% ipython --no-banner

In [1]: import numpy as np

In [2]: import numpy.linalg as la

In [3]: np.set_printoptions(precision=2, suppress=True, linewidth=120)

In [4]: tidy = lambda a: np.round(a, 2) + 0

In [5]: M = np.load("mat.npy")

In [6]: M
Out[6]: 
array([[ 1, -1, -1,  1,  1, -1, -1,  1],
       [ 1, -1,  1, -1,  1, -1,  1, -1],
       [ 1, -1,  1, -1, -1,  1, -1,  1],
       [ 1, -1, -1,  1, -1,  1,  1, -1]])

In [7]: f, v = M[0], M[1]

In [8]: f @ v
Out[8]: np.int64(0)

In [9]: f @ f
Out[9]: np.int64(8)

In [10]: pr = (f @ v) / (f @ f) * f

In [11]: la.matrix_rank(np.outer(f, v))
Out[11]: np.int64(1)

In [12]: v - pr
Out[12]: array([ 1., -1.,  1., -1.,  1., -1.,  1., -1.])

In [13]: pr
Out[13]: array([ 0., -0., -0.,  0.,  0., -0., -0.,  0.])

In [14]: (v - pr) @ f
Out[14]: np.float64(0.0)

In [15]: tidy(la.norm(f + v) ** 2 + la.norm(f - v) ** 2)
Out[15]: np.float64(32.0)

In [16]: tidy(la.norm(M, axis=1))
Out[16]: array([2.83, 2.83, 2.83, 2.83])

In [17]: tidy(la.norm(M, axis=0))
Out[17]: array([2., 2., 2., 2., 2., 2., 2., 2.])

In [18]: tidy(la.norm(M[0], 1)), tidy(la.norm(M[0], np.inf))
Out[18]: (np.float64(8.0), np.float64(1.0))

In [19]: tidy(la.norm(M) ** 2 / la.norm(M, 2) ** 2)
Out[19]: np.float64(4.0)

In [20]: tidy(la.norm(M, 2))
Out[20]: np.float64(2.83)

In [21]: x0 = np.array([2, 3, 2, 0, 0, 3, 1, 1])

In [22]: M * x0
Out[22]: 
array([[ 2, -3, -2,  0,  0, -3, -1,  1],
       [ 2, -3,  2,  0,  0, -3,  1, -1],
       [ 2, -3,  2,  0,  0,  3, -1,  1],
       [ 2, -3, -2,  0,  0,  3,  1, -1]])

In [23]: np.sign((M @ x0).round(6))
Out[23]: array([-1, -1,  1,  0])

In [24]: np.einsum("ij,j->i", M, x0)
Out[24]: array([-6, -2,  4,  0])

In [25]: M @ np.ones(8)
Out[25]: array([0., 0., 0., 0.])

In [26]: x0 @ M
Traceback (most recent call last):
  Cell In[26], line 1
    x0 @ M
ValueError: matmul: Input operand 1 has a mismatch in its core dimension 0, with gufunc signature (n?,k),(k,m?)->(n?,m?) (size 4 is different from 8)


In [27]: (M @ x0).argmax()
Out[27]: np.int64(2)

In [28]: M @ (2 * x0)
Out[28]: array([-12,  -4,   8,   0])
